% python3 -q
>>> import numpy as np
>>> np.set_printoptions(precision=1, suppress=True, linewidth=160, sign=" ")
>>> W0 = np.load("run0.npy")
>>> W0
array([[ 1. ,  0.2],
       [ 0.2,  1. ]])
>>> # equal to its transpose
>>> evals, evecs = np.linalg.eigh(W0)
>>> vec = np.array([2, 0])
>>> np.abs(W0).sum(axis=1).max(), np.abs(evals).max()
(np.float64(1.2), np.float64(1.2))
>>> print(vec @ W0 @ vec)
4.0
>>> print((np.sign(evecs[:, -1].round(6)) == np.sign(evecs[0, -1].round(6))).astype(int))
[ 1  1]
>>> np.einsum("ii->", W0)
np.float64(2.0)
>>> print(np.linalg.eigvals(W0))
[ 1.2  0.8]
>>> round(np.linalg.det(2 * W0), 1), round(np.linalg.det(W0), 1)
(np.float64(3.8), np.float64(1.0))
>>> q = W0.astype(float).copy()
>>> for j in range(2):
...     q[:, j] -= q[:, :j] @ (q[:, :j].T @ q[:, j])
...     q[:, j] /= np.linalg.norm(q[:, j])
... 
>>> q
array([[ 1. , -0.2],
       [ 0.2,  1. ]])
>>> print(np.round(q.T @ q, 1) + 0)
[[ 1.  0.]
 [ 0.  1.]]
>>> Lm = np.linalg.cholesky(W0)
>>> W0 / np.sqrt(np.outer(np.diag(W0), np.diag(W0)))
array([[ 1. ,  0.2],
       [ 0.2,  1. ]])
>>> Lm
array([[ 1. ,  0. ],
       [ 0.2,  1. ]])
>>> np.linalg.eigvalsh(W0).min() > 0
np.True_
>>> round(float(np.prod(np.diag(Lm)) ** 2), 1), round(np.linalg.det(W0), 1)
(1.0, np.float64(1.0))
>>> np.diag(Lm) ** 2
array([ 1.,  1.])
>>> vec = np.array([3, -4])
>>> rhs = Lm @ vec
>>> rhs
array([ 3. , -3.3])
>>> np.linalg.solve(Lm.T, Lm[0])
array([ 1.,  0.])
>>> print(np.linalg.solve(Lm, rhs))
[ 3. -4.]
>>> np.linalg.solve(Lm, rhs + Lm[:, 0])
array([ 4., -4.])
>>> np.linalg.solve(Lm, Lm[:, 1])
array([ 0.,  1.])
>>> np.linalg.solve(Lm, 5 * rhs)
array([ 15., -20.])
>>> m1 = np.loadtxt("out2.csv", delimiter=",")
>>> print(m1)
[[ 1.5  0.8 -0.6  2.3]
 [-0.5  0.  -0.9 -1.6]
 [ 1.6  0.  -1.7 -0.5]
 [ 0.4 -0.6  1.5 -0.6]
 [ 0.7  0.1 -0.7 -1.4]
 [ 0.4 -0.2  0.6 -0.6]
 [ 1.4  0.6  0.1  0.1]
 [-1.9  1.4  1.6 -1.3]
 [ 2.5 -5.  -0.5  2. ]
 [-0.7  0.1  0.4  0.8]
 [ 0.4  0.1 -1.9  0.3]
 [ 0.3  1.8 -2.3 -1.3]]
>>> q, r_ = np.linalg.qr(m1)
>>> np.round(q.T @ q, 1) + 0
array([[ 1.,  0.,  0.,  0.],
       [ 0.,  1.,  0.,  0.],
       [ 0.,  0.,  1.,  0.],
       [ 0.,  0.,  0.,  1.]])
>>> q.round(1) + 0
array([[-0.3,  0.4,  0.2,  0.5],
       [ 0.1, -0.1, -0.3, -0.3],
       [-0.4,  0.2, -0.2, -0.2],
       [-0.1, -0.1,  0.4, -0.3],
       [-0.2,  0.1, -0.1, -0.4],
       [-0.1,  0. ,  0.2, -0.3],
       [-0.3,  0.3,  0.4, -0.1],
       [ 0.4,  0. ,  0.2, -0.1],
       [-0.6, -0.7, -0.1,  0. ],
       [ 0.2, -0.1,  0. ,  0.3],
       [-0.1,  0.1, -0.4,  0.2],
       [-0.1,  0.4, -0.4, -0.2]])
>>> print(np.round(q @ r_, 1) + 0)
[[ 1.5  0.8 -0.6  2.3]
 [-0.5  0.  -0.9 -1.6]
 [ 1.6  0.  -1.7 -0.5]
 [ 0.4 -0.6  1.5 -0.6]
 [ 0.7  0.1 -0.7 -1.4]
 [ 0.4 -0.2  0.6 -0.6]
 [ 1.4  0.6  0.1  0.1]
 [-1.9  1.4  1.6 -1.3]
 [ 2.5 -5.  -0.5  2. ]
 [-0.7  0.1  0.4  0.8]
 [ 0.4  0.1 -1.9  0.3]
 [ 0.3  1.8 -2.3 -1.3]]
>>> np.allclose(r_.T @ r_, m1.T @ m1)
True
>>> print(round(float(np.trace(q @ q.T)), 1))
4.0
>>> np.abs(np.diag(r_))
array([ 4.3,  4.8,  3.6,  3.6])
>>> arr = np.load("w.npy")
>>> arr
array([[-3, -2, -3],
       [-2, -3, -2],
       [-3, -2, -3]])
>>> np.argsort(-np.linalg.norm(arr, axis=0).round(6), kind="stable")[:3]
array([ 0,  2,  1])
>>> print(round(float(np.linalg.norm(arr, 2) / np.linalg.norm(arr)), 1))
1.0
